$ python -q
>>> import numpy as np
>>> np.set_printoptions(precision=2, suppress=True, linewidth=140, floatmode="fixed")
>>> def rd(a):
...     return np.round(a, 2) + 0
... 
>>> X, _ = np.linalg.qr(np.array([[-0.8, -0.1, 0.3, 0.9, 1.3],
...     [1.4, -0.5, 1.0, -1.8, -1.4],
...     [0.0, -0.4, -0.2, -1.2, -0.2],
...     [-0.1, -0.1, 1.3, -1.6, 1.9],
...     [1.3, 0.9, -0.2, -0.5, -1.4]]))
>>> rd(X)
array([[-0.39,  0.00,  0.31,  0.36,  0.79],
       [ 0.68, -0.63,  0.17,  0.32,  0.12],
       [ 0.00, -0.37, -0.34, -0.73,  0.47],
       [-0.05, -0.08,  0.87, -0.46, -0.15],
       [ 0.63,  0.68,  0.07, -0.16,  0.35]])
>>> vec = np.array([-3, 5, -3, -1, 9])
>>> print(5 - np.linalg.matrix_rank(X - np.eye(5), tol=1e-8))
1
>>> print(rd(X.T @ (X @ vec)))
[-3.00  5.00 -3.00 -1.00  9.00]
>>> print(rd(np.linalg.det(X)))
1.0
>>> rd(np.linalg.inv(X))
array([[-0.39,  0.68,  0.00, -0.05,  0.63],
       [ 0.00, -0.63, -0.37, -0.08,  0.68],
       [ 0.31,  0.17, -0.34,  0.87,  0.07],
       [ 0.36,  0.32, -0.73, -0.46, -0.16],
       [ 0.79,  0.12,  0.47, -0.15,  0.35]])
>>> [p for p in range(1, 25) if np.allclose(np.linalg.matrix_power(X, p), np.eye(5))]
[]
>>> W1 = np.array([[2, -1], [-3, 2], [3, 1], [0, 2], [3, -2]])
>>> coef = np.array([0, 2])
>>> hid = np.maximum(X @ W1 + coef, 0)
>>> print((hid > 0).astype(int))
[[1 1]
 [1 1]
 [1 0]
 [1 1]
 [1 1]]
>>> (hid > 0).mean(axis=0)
array([1.00, 0.80])
>>> print(np.linalg.matrix_rank(hid))
2
>>> Z = np.array([[0, 0], [-3, 0]])
>>> rd(hid @ Z)
array([[-5.54,  0.00],
       [-1.89,  0.00],
       [ 0.00,  0.00],
       [-6.37,  0.00],
       [-5.38,  0.00]])
>>> F = np.array([[-0.5, 0.5], [-0.3, -0.3], [-0.6, 1.2], [1.6, -1.3]])
>>> print(F)
[[-0.50  0.50]
 [-0.30 -0.30]
 [-0.60  1.20]
 [ 1.60 -1.30]]
>>> hat = F @ np.linalg.solve(F.T @ F, F.T)
>>> print(rd((np.eye(4) - hat) @ F))
[[0.00 0.00]
 [0.00 0.00]
 [0.00 0.00]
 [0.00 0.00]]
>>> rd(np.diag(hat))
array([0.08, 0.45, 0.66, 0.82])
>>> np.allclose(hat @ hat, hat)
True
>>> rd(hat @ F[:, 0])
array([-0.50, -0.30, -0.60,  1.60])
>>> rd(np.linalg.eigvalsh(hat))
array([0.00, 0.00, 1.00, 1.00])
>>> vec = np.array([0, -2])
>>> rhs = F @ vec
>>> print(rd(np.linalg.pinv(F) @ F))
[[1.00 0.00]
 [0.00 1.00]]
>>> rd(np.linalg.lstsq(F, rhs)[0])
array([ 0.00, -2.00])
>>> try:
...     np.linalg.solve(F, rhs)
... except np.linalg.LinAlgError as e:
...     print("failed:", e)
... 
failed: Last 2 dimensions of the array must be square
>>> rhs
array([-1.00,  0.60, -2.40,  2.60])
>>> rng = np.random.default_rng(161283)
>>> rhs = rhs + 0.1 * rng.normal(size=4)
>>> rd(rhs)
array([-0.99,  0.56, -2.66,  2.60])
>>> coef, *_ = np.linalg.lstsq(F, rhs)
>>> rd(coef)
array([-0.12, -2.19])
>>> rd(F.T @ (rhs - F @ coef))
array([0.00, 0.00])
>>> rd(np.linalg.norm(rhs - F @ coef))
np.float64(0.18)
>>> coef.round()
array([-0.00, -2.00])
>>> [round(float(np.linalg.norm(np.linalg.solve(F.T @ F + lam * np.eye(2), F.T @ rhs))), 2) for lam in (0, 1, 10, 100)]
[2.19, 1.37, 0.58, 0.09]
